$ python3 -q
>>> import numpy as np
>>> np.set_printoptions(precision=3, suppress=True, linewidth=160, legacy="1.25")
>>> m1 = np.array([[-18.0, 6.0, 2.0, -10.0],
...     [-28.0, 8.0, 2.0, -18.0],
...     [12.0, -6.0, -4.0, 6.0],
...     [12.0, -6.0, -2.0, 4.0]])
>>> m1
array([[-18.,   6.,   2., -10.],
       [-28.,   8.,   2., -18.],
       [ 12.,  -6.,  -4.,   6.],
       [ 12.,  -6.,  -2.,   4.]])
>>> other = np.linalg.inv(m1)
>>> round(float(np.linalg.slogdet(m1)[0]), 3)
-1.0
>>> round(np.linalg.cond(m1), 3)
204.316
>>> np.linalg.inv(other)
array([[-18.,   6.,   2., -10.],
       [-28.,   8.,   2., -18.],
       [ 12.,  -6.,  -4.,   6.],
       [ 12.,  -6.,  -2.,   4.]])
>>> np.linalg.det(m1) * other
array([[ 160.,  -72.,   24.,   40.],
       [ 272., -120.,   24.,  104.],
       [-144.,   72.,   24.,  -72.],
       [-144.,   72.,  -24.,  -24.]])
>>> (np.abs(other) > 1e-9).astype(int)
array([[1, 1, 1, 1],
       [1, 1, 1, 1],
       [1, 1, 1, 1],
       [1, 1, 1, 1]])
>>> round(float(np.linalg.det(m1) * np.linalg.det(other)), 3)
1.0
>>> r0 = np.array([-5, -4])
>>> np.cross(m1[2, :3], m1[3, :3])
array([-12., -24.,   0.])
>>> rng = np.random.default_rng(63)
>>> labels = rng.permutation(4)
>>> print(labels)
[3 2 1 0]
>>> other = m1[labels][:, labels]
>>> np.diag(other)
array([  4.,  -4.,   8., -18.])
>>> np.allclose(other, m1)
False
>>> np.trace(other)
-10.0
>>> np.sort(np.abs(np.linalg.eigvals(other)))
array([2., 2., 4., 6.])
>>> other
array([[  4.,  -2.,  -6.,  12.],
       [  6.,  -4.,  -6.,  12.],
       [-18.,   2.,   8., -28.],
       [-10.,   2.,   6., -18.]])
>>> print(round(np.linalg.det(other), 3), round(float(np.linalg.det(m1[labels])), 3))
-96.0 -96.0
>>> Q, Rm = np.linalg.qr(other)
>>> round(float(abs(Rm[0, 0])), 3), np.round(np.linalg.norm(other[:, 0]), 3)
(21.817, 21.817)
>>> np.abs(np.diag(Rm))
array([21.817,  3.425,  2.43 ,  0.529])
>>> np.round(Q.T @ Q, 3) + 0
array([[1., 0., 0., 0.],
       [0., 1., 0., 0.],
       [0., 0., 1., 0.],
       [0., 0., 0., 1.]])
>>> print(Q.shape, Rm.shape)
(4, 4) (4, 4)
>>> round(np.trace(Q @ Q.T), 3)
4.0
>>> np.allclose(Rm.T @ Rm, other.T @ other)
True
>>> ev, vecs = np.linalg.eig(m1)
>>> np.round(np.prod(ev), 3)
-96.0
>>> ev
array([ 2., -6., -4., -2.])
>>> print(np.round(m1 @ vecs[:, 0] - ev[0] * vecs[:, 0], 3) + 0)
[0. 0. 0. 0.]
>>> np.sort(np.linalg.eigvals(m1 @ m1))
array([ 4.-0.j,  4.+0.j, 16.+0.j, 36.+0.j])
>>> E = np.load("out16.npy")
>>> E
array([[-1.,  1.,  1.,  1.,  1.],
       [ 1., -1.,  1.,  1.,  1.],
       [ 1.,  1., -1.,  1.,  1.],
       [ 1.,  1.,  1., -1.,  1.],
       [ 1.,  1.,  1.,  1., -1.]])
>>> # equal to its transpose
>>> blk = np.stack([E, 3 * E, E[::-1]])
>>> (blk @ E.T).shape
(3, 5, 5)
>>> np.linalg.det(blk)
array([   48., 11664.,    48.])
>>> np.einsum("bij,cij->bc", blk, blk)
array([[ 25.,  75.,   9.],
       [ 75., 225.,  27.],
       [  9.,  27.,  25.]])
>>> ev, vecs = np.linalg.eig(E)
>>> ev
array([-2.,  3., -2., -2., -2.])
>>> np.sort(np.linalg.eigvals(E @ E))
array([4., 4., 4., 4., 9.])
>>> G = E.T @ E
>>> np.linalg.eigvalsh(G)[::-1]
array([9., 4., 4., 4., 4.])
>>> np.diag(G)
array([5., 5., 5., 5., 5.])
>>> np.linalg.svd(E, compute_uv=False) ** 2
array([9., 4., 4., 4., 4.])
>>> np.trace(G), (E ** 2).sum()
(25.0, 25.0)
>>> (E @ E.T).shape
(5, 5)
>>> print(np.linalg.matrix_rank(G))
5
>>> ev, vecs = np.linalg.eigh(E)
>>> np.abs(vecs[:, -1]).round(6).argmax()
0
>>> ev
array([-2., -2., -2., -2.,  3.])
>>> np.round(vecs.T @ vecs, 3) + 0
array([[1., 0., 0., 0., 0.],
       [0., 1., 0., 0., 0.],
       [0., 0., 1., 0., 0.],
       [0., 0., 0., 1., 0.],
       [0., 0., 0., 0., 1.]])
>>> round(np.linalg.norm(E), 3)
5.0
>>> print(np.diff(E, axis=0))
[[ 2. -2.  0.  0.  0.]
 [ 0.  2. -2.  0.  0.]
 [ 0.  0.  2. -2.  0.]
 [ 0.  0.  0.  2. -2.]]
>>> E - E[0]
array([[ 0.,  0.,  0.,  0.,  0.],
       [ 2., -2.,  0.,  0.,  0.],
       [ 2.,  0., -2.,  0.,  0.],
       [ 2.,  0.,  0., -2.,  0.],
       [ 2.,  0.,  0.,  0., -2.]])
>>> E[:, 5]
Traceback (most recent call last):
  File "<python-input-59>", line 1, in <module>
    E[:, 5]
    ~^^^^^^
IndexError: index 5 is out of bounds for axis 1 with size 5
>>> E.sum(axis=1)
array([3., 3., 3., 3., 3.])
>>> np.linalg.matrix_rank(E)
5
>>> print(E.shape)
(5, 5)
>>> np.unravel_index(np.abs(E).argmax(), E.shape)
(0, 0)
